$ python -q
>>> import numpy as np
>>> np.set_printoptions(precision=2, suppress=True, linewidth=160)
>>> X = np.array([[3, 0, 0, 0], [2, 2, 0, 0], [0, 0, 3, 0], [0, 0, 2, 2]])
>>> np.sort(np.linalg.eigvals(X))
array([2., 2., 3., 3.])
>>> np.linalg.matrix_power(X - np.diag(np.diag(X)), 4)
array([[0, 0, 0, 0],
       [0, 0, 0, 0],
       [0, 0, 0, 0],
       [0, 0, 0, 0]])
>>> print([int(np.linalg.matrix_rank(np.linalg.matrix_power(X, p))) for p in range(1, 5)])
[4, 4, 4, 4]
>>> np.linalg.matrix_rank(X - X[0, 0] * np.eye(4))
np.int64(2)
>>> left, sigma, Vt = np.linalg.svd(X, full_matrices=False)
>>> np.allclose(left * sigma @ Vt, X)
True
>>> np.cumsum(sigma ** 2) / np.sum(sigma ** 2)
array([0.43, 0.85, 0.93, 1.  ])
>>> sigma
array([3.81, 3.81, 1.57, 1.57])
>>> left.shape, sigma.shape, Vt.shape
((4, 4), (4,), (4, 4))
>>> np.round(left.T @ X @ Vt.T, 2) + 0
array([[3.81, 0.  , 0.  , 0.  ],
       [0.  , 3.81, 0.  , 0.  ],
       [0.  , 0.  , 1.57, 0.  ],
       [0.  , 0.  , 0.  , 1.57]])
>>> np.round(left.T @ left, 2) + 0
array([[1., 0., 0., 0.],
       [0., 1., 0., 0.],
       [0., 0., 1., 0.],
       [0., 0., 0., 1.]])
>>> print(round(float(np.linalg.norm(X[0] - X[2])), 2))
4.24
>>> np.linalg.norm(X, axis=1)
array([3.  , 2.83, 3.  , 2.83])
>>> round(float(np.linalg.norm(X, 2)), 2)
3.81
>>> np.round(np.linalg.norm(X) ** 2 / np.linalg.norm(X, 2) ** 2, 2)
np.float64(2.34)
>>> B = np.linalg.inv(X)
>>> print((np.abs(B) > 1e-9).astype(int))
[[1 0 0 0]
 [1 1 0 0]
 [0 0 1 0]
 [0 0 1 1]]
>>> round(float(np.linalg.det(X) * np.linalg.det(B)), 2)
1.0
>>> np.linalg.inv(B)
array([[3., 0., 0., 0.],
       [2., 2., 0., 0.],
       [0., 0., 3., 0.],
       [0., 0., 2., 2.]])
>>> print(round(np.linalg.slogdet(X)[0], 2))
1.0
>>> rng = np.random.default_rng(87)
>>> idx = rng.permutation(4)
>>> B = X[:, idx] * rng.choice([-1, 1], 4)
>>> B
array([[ 0,  0,  0,  3],
       [ 2,  0,  0,  2],
       [ 0,  0, -3,  0],
       [ 0,  2, -2,  0]])
>>> left, _, Vt = np.linalg.svd(X.T @ B)
>>> np.round(np.linalg.lstsq(X, B)[0], 2) + 0
array([[ 0.,  0.,  0.,  1.],
       [ 1.,  0.,  0.,  0.],
       [ 0.,  0., -1.,  0.],
       [ 0.,  1.,  0.,  0.]])
>>> print(idx)
[1 3 2 0]
>>> print(np.round(left @ Vt, 2) + 0)
[[ 0.  0.  0.  1.]
 [ 1.  0.  0.  0.]
 [ 0.  0. -1.  0.]
 [ 0.  1.  0.  0.]]
>>> C = np.array([[-1, 0, 0, -1, 2, 2, -1],
...     [2, 2, -2, 2, -2, -2, 1],
...     [-2, 1, 0, 2, 1, 1, -2],
...     [0, 2, -1, -2, -2, -2, -2],
...     [-2, 0, 0, 2, -2, 2, -1],
...     [1, 1, -2, 2, 1, -2, -2],
...     [2, 0, 0, -2, 1, -1, 1]])
>>> m1 = (rng.random((20, 7)) < 0.25) @ C
>>> m1
array([[ 2,  2, -2,  2, -2, -2,  1],
       [ 1,  3, -2,  1,  2,  0, -1],
       [-3,  3, -1, -1,  1,  1, -5],
       [-2,  2, -1,  0, -4,  0, -3],
       [-1,  1, -2,  4, -1,  0, -3],
       [ 2,  3, -4,  3,  1, -2, -2],
       [ 0,  1,  0,  0,  2,  0, -1],
       [ 0,  1, -2,  1,  3,  0, -3],
       [ 0,  0,  0,  0, -1,  1,  0],
       [ 0,  0,  0,  0,  0,  0,  0],
       [ 0,  2, -2,  4, -4,  0,  0],
       [-1,  0,  0, -1,  2,  2, -1],
       [ 2,  0,  0, -2,  1, -1,  1],
       [ 1,  1, -2,  2,  1, -2, -2],
       [-3,  3, -1, -1,  0,  2, -5],
       [-1,  4, -3,  2,  0, -3, -6],
       [ 4,  2, -2,  0, -1, -3,  2],
       [-3,  3, -2,  5, -1,  3, -3],
       [ 2,  2, -2,  2, -3, -1,  1],
       [-1,  1, -2,  4, -1,  0, -3]])
>>> round(np.linalg.norm(m1, 1), 2), np.round(np.linalg.norm(m1, np.inf), 2)
(np.float64(43.0), np.float64(20.0))
>>> m1[17] @ m1[6]
np.int64(4)
>>> np.round(np.linalg.norm(m1[17], 1), 2), np.round(np.linalg.norm(m1[17], np.inf), 2)
(np.float64(20.0), np.float64(5.0))
